>>> import numpy as np
>>> np.set_printoptions(suppress=True, linewidth=140)
>>> E = np.load("m.npy")
>>> print(E)
[[ 1 -2  4 -8]
 [ 1 -1  1 -1]
 [ 1  0  0  0]]
>>> C2 = E.T @ E
>>> print(np.linalg.matrix_rank(C2))
3
>>> print(np.allclose(C2, C2.T))
True
>>> print(np.round(np.linalg.eigvalsh(C2)[::-1], 2) + 0)
[87.7   1.97  0.32  0.  ]
>>> rng = np.random.default_rng(8378)
>>> z = rng.integers(0, 2, 5)
>>> X = (z[:, None] == z) * 5 + np.eye(5)
>>> print(X)
[[6. 0. 0. 5. 5.]
 [0. 6. 5. 0. 0.]
 [0. 5. 6. 0. 0.]
 [5. 0. 0. 6. 5.]
 [5. 0. 0. 5. 6.]]
>>> print((np.linalg.matrix_power((X != 0) + (X.T != 0) + np.eye(5), 5) > 0).astype(int))
[[1 0 0 1 1]
 [0 1 1 0 0]
 [0 1 1 0 0]
 [1 0 0 1 1]
 [1 0 0 1 1]]
>>> print((X != 0).astype(int))
[[1 0 0 1 1]
 [0 1 1 0 0]
 [0 1 1 0 0]
 [1 0 0 1 1]
 [1 0 0 1 1]]
>>> print(X @ X)
[[86.  0.  0. 85. 85.]
 [ 0. 61. 60.  0.  0.]
 [ 0. 60. 61.  0.  0.]
 [85.  0.  0. 86. 85.]
 [85.  0.  0. 85. 86.]]
>>> print(np.round(np.abs(np.linalg.eigvals(X)).max(), 2))
16.0
>>> print((X + X.T) / 2)
[[6. 0. 0. 5. 5.]
 [0. 6. 5. 0. 0.]
 [0. 5. 6. 0. 0.]
 [5. 0. 0. 6. 5.]
 [5. 0. 0. 5. 6.]]
>>> print(X @ X)
[[86.  0.  0. 85. 85.]
 [ 0. 61. 60.  0.  0.]
 [ 0. 60. 61.  0.  0.]
 [85.  0.  0. 86. 85.]
 [85.  0.  0. 85. 86.]]
>>> X.inv()
Traceback (most recent call last):
  File "<python-input-18>", line 1, in <module>
    X.inv()
    ^^^^^
AttributeError: 'numpy.ndarray' object has no attribute 'inv'
>>> print(round(float(np.linalg.det(X)), 2))
176.0
>>> print(np.allclose(X @ X.T, X.T @ X))
True
>>> print(np.allclose(X, X.T))
True
>>> vec = np.ones(5)
>>> for _ in range(6):
...     vec = X @ vec
...     vec /= np.linalg.norm(vec)
...     print(round(vec @ X @ vec, 2))
... 
14.8
15.35
15.67
15.84
15.92
15.96
>>> print(vec.round(2))
[0.58 0.06 0.06 0.58 0.58]
>>> Y = X / np.sqrt((X ** 2).mean(axis=1, keepdims=True))
>>> print(np.linalg.matrix_rank(X - X.mean(axis=1, keepdims=True)))
4
>>> print(np.round(np.linalg.norm(Y, axis=1), 2))
[2.24 2.24 2.24 2.24 2.24]
>>> w, vecs = np.linalg.eigh(X)
>>> vec = np.array([0, 3, 0, 2, 2])
>>> print(np.round(vec @ X @ vec / (vec @ vec), 2), np.round(w[0], 2), w[-1])
8.35 1.0 16.0
>>> print(np.round(np.linalg.eigvalsh(X[1:, 1:]), 2))
[ 1.  1. 11. 11.]
>>> print((np.sign(vecs[:, -1].round(6)) == np.sign(vecs[0, -1].round(6))).astype(int))
[1 0 0 1 1]
>>> mat = np.load("mat.npy")
>>> print(mat.round(2))
[[-0.7   0.14 -0.7 ]
 [-0.12 -0.99 -0.08]
 [-0.7   0.03  0.71]]
>>> left, sig, Vh = np.linalg.svd(mat, full_matrices=False)
>>> print(round(np.sqrt((sig ** 2).sum()), 2), np.round(np.linalg.norm(mat), 2))
1.73 1.73
>>> print(np.allclose(left * sig @ Vh, mat))
True
>>> q, vecs = np.linalg.qr(mat[:, :1])[0], np.linalg.qr(mat[:, 1:])[0]
>>> sig = np.linalg.svd(q.T @ vecs, compute_uv=False)
>>> print(np.degrees(np.arccos(sig.clip(0, 1))))
[90.]
>>> print(sig.round(2) + 0)
[0.]
>>> u = np.array([2, 0, 0])
>>> Y = mat + np.outer(u, np.eye(3)[2])
>>> print(Y.round(2))
[[-0.7   0.14  1.3 ]
 [-0.12 -0.99 -0.08]
 [-0.7   0.03  0.71]]
>>> W1 = np.array([[5, 1, 0], [5, 5, 2], [4, 1, 2]])
>>> c = np.array([1, -1, 3])
>>> act = np.maximum(Y @ W1 + c, 0)
>>> print(np.linalg.matrix_rank(act))
3
>>> print(act.round(2))
[[3.4  0.3  5.88]
 [0.   0.   0.86]
 [0.46 0.   4.47]]
>>> cent = np.array([[-1, 0, 2], [-3, 2, 0], [-2, 1, -3]])
>>> print(W1 @ cent)
[[ -8   2  10]
 [-24  12   4]
 [-11   4   2]]
>>> print(np.round(act @ cent, 2))
[[-16.06   6.48 -10.86]
 [ -1.72   0.86  -2.58]
 [ -9.41   4.47 -12.5 ]]
>>> print((act @ cent).round(6).argmax(axis=1))
[1 1 1]
>>> vec = np.array([-1, -2, 0])
>>> print(np.round(np.sort(np.abs(np.degrees(np.angle(np.linalg.eigvals(mat))))), 2))
[  0.   172.02 172.02]
>>> print(round(np.linalg.norm(vec), 2), round(np.linalg.norm(mat @ vec), 2))
2.24 2.24
>>> print(3 - np.linalg.matrix_rank(mat - np.eye(3), tol=1e-8))
1
